% python3 -q
>>> import numpy as np
>>> from numpy import linalg as LA
>>> np.set_printoptions(suppress=True, linewidth=120)
>>> W0 = np.load("arr.npy")
>>> W0
array([[ 0,  0,  2,  2],
       [ 0,  0,  0,  0],
       [-2,  0,  0, -1],
       [ 0,  0,  0,  0],
       [ 0, -1,  0,  0],
       [ 1,  0,  0,  0],
       [ 0, -2,  0,  0],
       [ 0,  0,  0,  0],
       [-2,  2,  0, -1],
       [ 0,  0,  0,  0],
       [ 0,  0,  1, -1],
       [ 0,  0, -1,  0]])
>>> idx = W0[:, 1] > np.median(W0[:, 1])
>>> r0 = W0[idx].mean(axis=0) - W0[~idx].mean(axis=0)
>>> r0.round(2)
array([-1.91,  2.27, -0.18, -1.  ])
>>> ((W0 - W0.mean(axis=0)) @ r0 > 0).astype(int)
array([0, 0, 1, 0, 0, 0, 0, 0, 1, 0, 1, 0])
>>> G = np.cov(W0, rowvar=False)
>>> np.round(LA.eigvalsh(G)[::-1], 2)
array([1.39, 0.74, 0.38, 0.2 ])
>>> G.round(2)
array([[ 0.75, -0.39,  0.05,  0.34],
       [-0.39,  0.81,  0.02, -0.19],
       [ 0.05,  0.02,  0.52,  0.29],
       [ 0.34, -0.19,  0.29,  0.63]])
>>> print(np.median(W0, axis=0))
[0. 0. 0. 0.]
>>> G.shape
(4, 4)
>>> print(np.argwhere(np.triu(np.abs(np.corrcoef(W0.T)) > 0.8, 1)))
[]
>>> print(round(float(np.corrcoef(W0[:, 2], W0[:, 0])[0, 1]), 2))
0.07
>>> np.round(np.corrcoef(W0.T), 2)
array([[ 1.  , -0.5 ,  0.07,  0.5 ],
       [-0.5 ,  1.  ,  0.02, -0.27],
       [ 0.07,  0.02,  1.  ,  0.51],
       [ 0.5 , -0.27,  0.51,  1.  ]])
>>> Xc = W0 - W0.mean(axis=0)
>>> vecs = LA.svd(Xc)[2][:3]
>>> A2 = Xc - Xc @ vecs.T @ vecs
>>> print(np.round((Xc @ vecs.T).std(axis=0), 2))
[1.13 0.82 0.59]
>>> np.round(np.diag(vecs.T @ vecs), 2)
array([0.84, 1.  , 0.66, 0.5 ])
>>> np.round(A2.std(axis=0), 2)
array([0.17, 0.01, 0.25, 0.3 ])
>>> print(LA.norm(A2, axis=1).round(6).argmax())
10
>>> A2 = np.c_[W0[:, :3] @ np.array([[1, 1, 0], [3, 2, 2], [0, 1, 0]]), np.array([8, -1, 9, -4, 1, 7, 5, 3, 3, 7, -2, 1])]
>>> A2
array([[ 0,  2,  0,  8],
       [ 0,  0,  0, -1],
       [-2, -2,  0,  9],
       [ 0,  0,  0, -4],
       [-3, -2, -2,  1],
       [ 1,  1,  0,  7],
       [-6, -4, -4,  5],
       [ 0,  0,  0,  3],
       [ 4,  2,  4,  3],
       [ 0,  0,  0,  7],
       [ 0,  1,  0, -2],
       [ 0, -1,  0,  1]])
>>> LA.matrix_rank(np.c_[W0, A2])
np.int64(5)
>>> LA.matrix_rank(A2)
np.int64(4)
>>> np.round(LA.lstsq(W0, A2[:, 0])[0], 2) + 0
array([1., 3., 0., 0.])
>>> P = A2 @ LA.solve(A2.T @ A2, A2.T)
>>> print(np.round(np.diag(P), 2) + 0)
[0.73 0.   0.61 0.07 0.14 0.55 0.56 0.04 0.62 0.22 0.24 0.21]
>>> np.allclose(P @ P, P)
True
>>> LA.matrix_rank(np.eye(12) - P)
np.int64(8)
>>> arr = np.loadtxt("data.csv", delimiter=",")
>>> arr
array([[ -4.53, -13.15, -21.83,  -3.22,  32.06],
       [  2.17,  -6.67,  -9.25,  -5.58,  18.25],
       [ -6.87,  -9.97, -17.63,  -3.26,  20.26],
       [ -4.26,  -5.31, -10.08,   0.83,  10.44],
       [  2.22, -15.11, -22.27, -11.37,  31.41],
       [  1.74,  -6.22, -10.02,   3.42,  17.75],
       [  3.92, -12.47, -18.65,  -3.42,  31.1 ],
       [ -7.05,  -4.81,  -9.33,  -1.  ,   8.02],
       [  1.45,  -7.46, -11.29,  -3.05,  16.62],
       [-10.11,  -5.79, -12.01,   2.48,  18.2 ],
       [ -6.64,  -7.37, -13.19,   1.58,  24.42],
       [  2.59, -15.96, -23.27, -13.58,  30.78],
       [ -1.84, -10.28, -17.21,   0.73,  24.65],
       [  7.87,  -8.28, -11.03,  -0.2 ,  27.78],
       [ -4.83,  -9.85, -16.99,   3.37,  33.03],
       [  2.08,  -3.18,  -4.68,  -0.13,   8.24],
       [  3.05,  -5.17,  -7.83,   2.28,  18.27],
       [ -4.53,  -9.77, -15.36,  -5.42,  27.53],
       [-16.99,  -9.77, -20.77,   1.41,  20.21],
       [ -3.81,  -6.15, -11.31,   4.93,  19.45],
       [ -8.35,  -8.91, -16.14,  -0.48,  22.19],
       [ -4.12, -19.25, -31.44,  -7.25,  35.31],
       [ -2.84,  -7.7 , -12.06,  -4.97,  24.53],
       [  1.2 ,  -9.12, -14.76,   2.32,  28.94],
       [ -1.42,  -7.97, -13.21,   0.38,  20.47],
       [  3.99, -14.79, -21.4 ,  -9.85,  29.95],
       [ 11.03, -15.74, -22.34,  -6.97,  34.96],
       [  2.79,  -9.59, -13.56,  -6.57,  25.4 ],
       [  8.99, -17.57, -25.09, -11.55,  34.7 ],
       [ -0.15,  -2.07,  -3.71,   0.23,   4.03],
       [ -3.55, -16.93, -27.34,  -6.96,  35.15],
       [ -3.92, -10.27, -17.15,  -3.39,  22.  ],
       [  8.87, -10.8 , -15.16,   1.12,  32.95],
       [  7.65,  -8.81, -11.98,   0.51,  29.33],
       [ -1.18, -13.42, -21.97,  -5.99,  23.52],
       [  8.09,  -8.12, -10.45,  -6.34,  18.03],
       [  0.35,  -8.88, -13.71,  -4.1 ,  21.85]])
>>> blk = np.stack([arr, -2 * arr, arr[::-1]])
>>> print(LA.matrix_rank(blk.reshape(3, -1)))
2
>>> LA.matrix_rank(blk)
array([5, 5, 5])
>>> np.round(np.einsum("bij,cij->bc", blk, blk), 2)
array([[ 40235.2 , -80470.39,  34414.88],
       [-80470.39, 160940.79, -68829.76],
       [ 34414.88, -68829.76,  40235.2 ]])
>>> Xc = W0 - W0.mean(axis=0)
>>> Uu, sv, VT = LA.svd(Xc, full_matrices=False)
>>> sv.round(2)
array([3.91, 2.84, 2.05, 1.48])
>>> print(np.abs(Uu[:, 0]).argmax())
8
>>> round((sv ** 2).sum() ** 2 / (sv ** 4).sum(), 2)
np.float64(2.76)
>>> print(np.abs(VT[0]).argmax())
0
>>> (np.sign(Uu[:, 0]) == np.sign(Uu[0, 0])).astype(int)
array([1, 1, 0, 1, 1, 1, 1, 1, 0, 1, 0, 0])
>>> np.round(np.abs(VT[-1]), 2)
array([0.4 , 0.02, 0.58, 0.7 ])
>>> np.round(sv ** 2 / (sv ** 2).sum(), 2)
array([0.51, 0.27, 0.14, 0.07])
>>> print(np.round(Xc.mean(axis=0), 2) + 0)
[0. 0. 0. 0.]
>>> np.round(VT[0] * np.sign(VT[0, np.abs(VT[0]).argmax()]), 2)
array([ 0.63, -0.58,  0.19,  0.49])
>>> x0 = np.array([8, 4, 0, 8, 2])
>>> rhs = arr @ x0
>>> np.round(LA.lstsq(arr, rhs)[0], 2) + 0
array([8., 4., 0., 8., 2.])
>>> rng = np.random.default_rng(63)
>>> rhs = rhs + 0.3 * rng.normal(size=37)
>>> print(rhs.round(2))
[ -50.27  -16.76  -80.9   -27.83  -70.45   52.22   16.74  -67.54   -9.04  -47.08  -20.84  -89.8    -0.89   83.21
   14.9    19.34   58.85  -63.73 -123.27   23.28  -61.39  -97.25  -44.3    49.61    0.85  -45.83   39.27  -17.27
  -21.03    0.64  -81.24  -55.57  102.24   88.57  -64.2    17.89  -22.09]
>>> b, *_ = LA.lstsq(arr, rhs)
>>> round(float(LA.norm(rhs - arr @ b)), 2)
1.78
>>> print(np.round(arr.T @ (rhs - arr @ b), 2) + 0)
[0. 0. 0. 0. 0.]
>>> Xc = (W0 - W0.mean(axis=0)) / W0.std(axis=0)
>>> print(np.round(Xc.std(axis=0), 2))
[1. 1. 1. 1.]
>>> print(np.argwhere(np.abs(Xc) > 2))
[[0 2]
 [0 3]
 [2 0]
 [6 1]
 [8 0]
 [8 1]]
>>> b = LA.lstsq(np.delete(Xc, 0, axis=1), Xc[:, 0])[0]
>>> np.abs(b).argmax()
np.int64(2)
>>> print(b.round(2))
[-0.36 -0.16  0.48]
>>> round(1 - np.var(Xc[:, 0] - np.delete(Xc, 0, axis=1) @ b), 2)
np.float64(0.41)
>>> X = np.loadtxt("case9.csv", delimiter=",")
>>> X
array([[3., 3., 2., 1., 1., 4., 3., 3., 4.],
       [1., 1., 1., 4., 0., 0., 5., 0., 0.],
       [5., 1., 3., 0., 5., 3., 5., 2., 2.],
       [0., 5., 2., 5., 0., 4., 1., 4., 4.],
       [4., 4., 2., 5., 1., 4., 0., 4., 3.],
       [3., 5., 3., 0., 4., 4., 0., 0., 5.],
       [1., 0., 4., 4., 4., 2., 1., 3., 4.],
       [5., 0., 4., 1., 2., 1., 3., 3., 3.],
       [4., 0., 4., 2., 0., 0., 5., 5., 5.],
       [0., 2., 4., 1., 5., 0., 4., 4., 2.],
       [3., 2., 1., 3., 5., 2., 5., 3., 1.]])
>>> x0 = np.array([-3, -3, -1, -1, -1, 3, -1, -1, -3])
>>> rhs = X @ x0
>>> b, lr = np.zeros(9), 1 / LA.norm(X, 2) ** 2
>>> for i in range(10):
...     b -= lr * X.T @ (X @ b - rhs)
...     if i % 2 == 0: print(i, round(LA.norm(X @ b - rhs), 2))
... 
0 12.95
2 12.13
4 11.48
6 10.95
8 10.5
>>> b.round(2)
array([-1.61, -0.94, -1.57, -0.84, -0.91, -0.7 , -1.47, -1.45, -1.76])
>>> data = np.loadtxt("dump.csv", delimiter=",")
>>> data.round(2) + 0
array([[ -3.85, -16.01, -10.81,  -6.97,  12.58,  -3.26,   3.85,  -8.45, -23.4 ,  10.52,  18.07,   7.83],
       [ -3.75, -14.8 , -10.08,  -6.36,  11.71,  -2.82,   3.75,  -7.52, -21.82,   9.63,  16.88,   7.7 ],
       [ -3.41, -11.23,  -7.84,  -4.59,   9.04,  -1.53,   3.41,  -4.77, -17.03,   6.98,  13.29,   7.17],
       [ -2.89,  -7.15,  -5.12,  -2.67,   5.77,  -0.13,   2.89,  -1.72, -11.33,   3.96,   8.95,   6.14],
       [ -2.67,  -5.79,  -4.16,  -2.08,   4.61,   0.29,   2.67,  -0.75,  -9.36,   2.97,   7.42,   5.64],
       [ -2.17,  -3.56,  -2.45,  -1.19,   2.55,   0.89,   2.17,   0.7 ,  -5.91,   1.38,   4.73,   4.42],
       [ -2.06,  -3.2 ,  -2.16,  -1.07,   2.2 ,   0.96,   2.06,   0.9 ,  -5.33,   1.13,   4.26,   4.16],
       [ -1.64,  -2.09,  -1.22,  -0.72,   1.07,   1.09,   1.64,   1.36,  -3.44,   0.43,   2.74,   3.1 ],
       [ -1.5 ,  -1.83,  -0.99,  -0.66,   0.8 ,   1.08,   1.5 ,   1.41,  -2.96,   0.28,   2.35,   2.77],
       [  0.1 ,   0.16,   0.  ,   0.11,   0.05,  -0.1 ,  -0.1 ,  -0.15,   0.15,   0.  ,  -0.1 ,  -0.09],
       [  0.4 ,   0.74,  -0.03,   0.54,   0.27,  -0.39,  -0.4 ,  -0.58,   0.66,  -0.06,  -0.42,  -0.27],
       [  0.64,   1.38,  -0.07,   1.02,   0.5 ,  -0.61,  -0.64,  -0.9 ,   1.17,  -0.17,  -0.71,  -0.3 ],
       [  0.85,   2.06,  -0.1 ,   1.55,   0.71,  -0.78,  -0.85,  -1.12,   1.69,  -0.34,  -1.01,  -0.23],
       [  2.72,  17.21,   0.67,  13.32,   2.54,  -0.2 ,  -2.72,   0.96,  13.5 ,  -6.9 ,  -7.77,   5.36]])
>>> # looks like rank 3
>>> Q, vecs = LA.qr(W0[:, :2])[0], LA.qr(W0[:, 2:])[0]
>>> sv = LA.svd(Q.T @ vecs, compute_uv=False)
>>> np.round(np.degrees(np.arccos(sv.clip(0, 1))), 2)
array([55.28, 90.  ])
>>> round(float(LA.norm(Q @ Q.T - vecs @ vecs.T, 2)), 2)
1.0
